$ ipython --no-banner

In [1]: import numpy as np

In [2]: np.set_printoptions(precision=3, suppress=True, linewidth=120)

In [3]: A = np.load("test10.npy")

In [4]: A
Out[4]: 
array([[0, 0, 0, 0, 0, 0, 0, 0],
       [0, 0, 1, 1, 0, 0, 0, 0],
       [0, 1, 0, 0, 0, 1, 0, 1],
       [0, 1, 0, 0, 0, 0, 0, 0],
       [0, 0, 0, 0, 0, 0, 0, 0],
       [0, 0, 1, 0, 0, 0, 0, 1],
       [0, 0, 0, 0, 0, 0, 0, 1],
       [0, 0, 1, 0, 0, 1, 1, 0]])

In [5]: def softmax(z):
   ...:     e = np.exp(z - z.max(axis=-1, keepdims=True))
   ...:     return e / e.sum(axis=-1, keepdims=True)
   ...: 

In [6]: np.round(softmax(10 * A[7]), 3) + 0
Out[6]: array([0.   , 0.   , 0.333, 0.   , 0.   , 0.333, 0.333, 0.   ])

In [7]: scores = A @ A.T / np.sqrt(8)

In [8]: print(softmax(scores).round(6).argmax(axis=1))
[0 1 2 2 0 5 2 7]

In [9]: left, s, vt = np.linalg.svd(A)

In [10]: s.round(3) + 0
Out[10]: array([2.334, 1.74 , 1.374, 1.1  , 0.595, 0.274, 0.   , 0.   ])

In [11]: np.argmax(s[:-1] / (s[1:] + 1e-6)) + 1
Out[11]: np.int64(6)

In [12]: B = left[:, :6] @ np.diag(s[:6]) @ vt[:6]

In [13]: round(np.linalg.norm(A - B, 2), 3), np.round(s[6], 3)
Out[13]: (np.float64(0.0), np.float64(0.0))

In [14]: np.linalg.matrix_rank(A, rtol=0.05)
Out[14]: np.int64(6)

In [15]: np.round(np.abs(A - B).max(), 3)
Out[15]: np.float64(0.0)

In [16]: print(np.abs(np.diag(np.linalg.qr(A)[1])) > 1e-9)
[False  True  True  True False  True  True  True]

In [17]: print(np.round(A @ np.linalg.pinv(A) @ A, 3) + 0)
[[0. 0. 0. 0. 0. 0. 0. 0.]
 [0. 0. 1. 1. 0. 0. 0. 0.]
 [0. 1. 0. 0. 0. 1. 0. 1.]
 [0. 1. 0. 0. 0. 0. 0. 0.]
 [0. 0. 0. 0. 0. 0. 0. 0.]
 [0. 0. 1. 0. 0. 0. 0. 1.]
 [0. 0. 0. 0. 0. 0. 0. 1.]
 [0. 0. 1. 0. 0. 1. 1. 0.]]

In [18]: np.unique(A.round(6), axis=0).shape
Out[18]: (7, 8)

In [19]: left, s, vt = np.linalg.svd(A)

In [20]: vecs = vt[:(s > 1e-8).sum()]

In [21]: rng = np.random.default_rng(197136)

In [22]: x0 = A[7] + 4 * A[5] + rng.integers(2) * np.eye(8)[2]

In [23]: x0
Out[23]: array([0., 0., 5., 0., 0., 1., 1., 4.])

In [24]: np.allclose(vecs.T @ vecs @ x0, x0)
Out[24]: True

In [25]: print(np.round(np.linalg.norm(x0 - vecs.T @ vecs @ x0), 3))
0.0

In [26]: print(np.round(vecs.T @ vecs, 3) + 0)
[[0. 0. 0. 0. 0. 0. 0. 0.]
 [0. 1. 0. 0. 0. 0. 0. 0.]
 [0. 0. 1. 0. 0. 0. 0. 0.]
 [0. 0. 0. 1. 0. 0. 0. 0.]
 [0. 0. 0. 0. 0. 0. 0. 0.]
 [0. 0. 0. 0. 0. 1. 0. 0.]
 [0. 0. 0. 0. 0. 0. 1. 0.]
 [0. 0. 0. 0. 0. 0. 0. 1.]]

In [27]: data = np.load("layer12.npy")

In [28]: data
Out[28]: 
array([[0, 3, 1, 7],
       [0, 0, 9, 0],
       [0, 0, 0, 3],
       [0, 0, 0, 0]])

In [29]: rk = np.linalg.matrix_rank(data)

In [30]: rk
Out[30]: np.int64(3)

In [31]: null = np.linalg.svd(data)[2][rk:].T

In [32]: print(np.allclose(data @ null, 0))
True

In [33]: [int(np.linalg.matrix_rank(data[:i])) for i in range(1, len(data) + 1)]
Out[33]: [1, 2, 3, 3]

In [34]: null.shape
Out[34]: (4, 1)

In [35]: K = np.load("dump.npy")

In [36]: K
Out[36]: 
array([[ 1.166,  0.796,  1.423,  1.177],
       [-1.854,  1.744,  0.56 ,  0.537],
       [ 0.458,  1.554,  0.434, -2.415],
       [-0.501, -1.31 ,  1.857, -0.657]])

In [37]: lab = rng.permutation(4)

In [38]: lab
Out[38]: array([2, 1, 0, 3])

In [39]: B = K[lab][:, lab]

In [40]: np.trace(B)
Out[40]: np.float64(2.687)

In [41]: print(B)
[[ 0.434  1.554  0.458 -2.415]
 [ 0.56   1.744 -1.854  0.537]
 [ 1.423  0.796  1.166  1.177]
 [ 1.857 -1.31  -0.501 -0.657]]

In [42]: np.sort(np.abs(np.linalg.eigvals(B)))
Out[42]: array([2.557, 2.557, 2.566, 2.566])

In [43]: np.diag(B)
Out[43]: array([ 0.434,  1.744,  1.166, -0.657])

In [44]: B = np.array([[3, -3], [1, -4]])

In [45]: C = np.kron(B, K)

In [46]: round(float(np.linalg.norm(C, 2)), 3), np.round(np.linalg.norm(B, 2) * np.linalg.norm(K, 2), 3)
Out[46]: (17.107, np.float64(17.107))

In [47]: C.shape
Out[47]: (8, 8)

In [48]: print(np.linalg.matrix_rank(C))
8

In [49]: np.round(np.trace(K), 3)
Out[49]: np.float64(2.687)

In [50]: round(float(np.abs(np.linalg.eigvals(K)).max()), 3)
Out[50]: 2.566

In [51]: K.inv()
---------------------------------------------------------------------------
AttributeError                            Traceback (most recent call last)
Cell In[51], line 1
----> 1 K.inv()

AttributeError: 'numpy.ndarray' object has no attribute 'inv'
